$ ipython --no-banner

In [1]: import numpy as np

In [2]: np.set_printoptions(precision=3, suppress=True, linewidth=100)

In [3]: data = np.load("arr.npy")

In [4]: print(data)
[[ 2.504 -5.021 -7.396  4.26  -0.12 ]
 [ 0.9   -5.492 -5.467  5.653 -0.553]
 [ 4.024 -5.207 -6.557  4.593 -0.026]
 [ 2.721 -5.445 -8.074  3.481  2.05 ]
 [ 2.168  4.231  6.009 -0.354 -2.758]
 [ 2.922  3.429  5.156  3.135 -1.817]
 [ 1.666 -5.926 -6.814  5.563 -1.331]
 [ 0.72   4.93   5.773  1.383 -1.344]
 [ 1.185 -8.348 -6.995  7.626 -1.011]
 [ 2.125  3.139  6.284  0.017 -2.492]
 [ 2.919  4.517  7.481  0.861 -2.555]
 [ 1.44   3.109  9.205  0.746 -1.031]
 [ 3.644 -5.219 -6.648  6.095 -0.891]
 [ 3.139  3.964  7.172  0.366 -1.371]
 [ 0.798  4.964  5.853  0.758 -1.305]
 [ 2.948 -5.173 -6.252  4.618  0.525]
 [ 3.135 -5.392 -6.196  6.077 -0.259]
 [ 0.992  4.818  6.125 -1.818 -1.558]
 [ 0.188  4.265  6.53  -1.718 -0.24 ]
 [-1.488  3.801  7.004  2.908 -2.097]
 [ 2.274 -4.509 -5.893  3.783 -0.856]
 [ 1.489 -6.971 -7.279  6.092 -0.442]
 [ 2.953 -4.842 -6.018  5.947  1.438]
 [ 2.888 -4.172 -7.348  6.582 -0.937]
 [ 2.251 -3.969 -6.703  6.696  0.999]
 [ 1.887 -3.841 -8.69   4.514  0.968]
 [ 0.47   4.644  5.43   0.199 -1.391]
 [ 1.907  5.536  5.568  2.128 -1.618]
 [ 1.036  5.21   6.917  0.621 -1.884]
 [ 1.685  4.896  6.369  0.623 -0.935]]

In [5]: A2 = np.c_[data[:, :1] @ np.array([[2]]), np.array([3, -2, 0, 0, -1, 3, 3, 3, 2, -2, -2, -1, 3, 3, 3, 3, 1, -2, 0, 3, 3, 0, 2, 2, 2, 3, 3, -1, -3, 2])]

In [6]: print(A2)
[[ 5.008  3.   ]
 [ 1.8   -2.   ]
 [ 8.048  0.   ]
 [ 5.442  0.   ]
 [ 4.336 -1.   ]
 [ 5.844  3.   ]
 [ 3.332  3.   ]
 [ 1.44   3.   ]
 [ 2.37   2.   ]
 [ 4.25  -2.   ]
 [ 5.838 -2.   ]
 [ 2.88  -1.   ]
 [ 7.288  3.   ]
 [ 6.278  3.   ]
 [ 1.596  3.   ]
 [ 5.896  3.   ]
 [ 6.27   1.   ]
 [ 1.984 -2.   ]
 [ 0.376  0.   ]
 [-2.976  3.   ]
 [ 4.548  3.   ]
 [ 2.978  0.   ]
 [ 5.906  2.   ]
 [ 5.776  2.   ]
 [ 4.502  2.   ]
 [ 3.774  3.   ]
 [ 0.94   3.   ]
 [ 3.814 -1.   ]
 [ 2.072 -3.   ]
 [ 3.37   2.   ]]

In [7]: print(np.linalg.norm(np.linalg.qr(data)[0].T @ A2, axis=0) ** 2 / ((A2 ** 2).sum(axis=0) + 1e-12))
[1.  0.4]

In [8]: print(np.round(np.linalg.lstsq(data, A2[:, 0])[0], 3) + 0)
[2. 0. 0. 0. 0.]
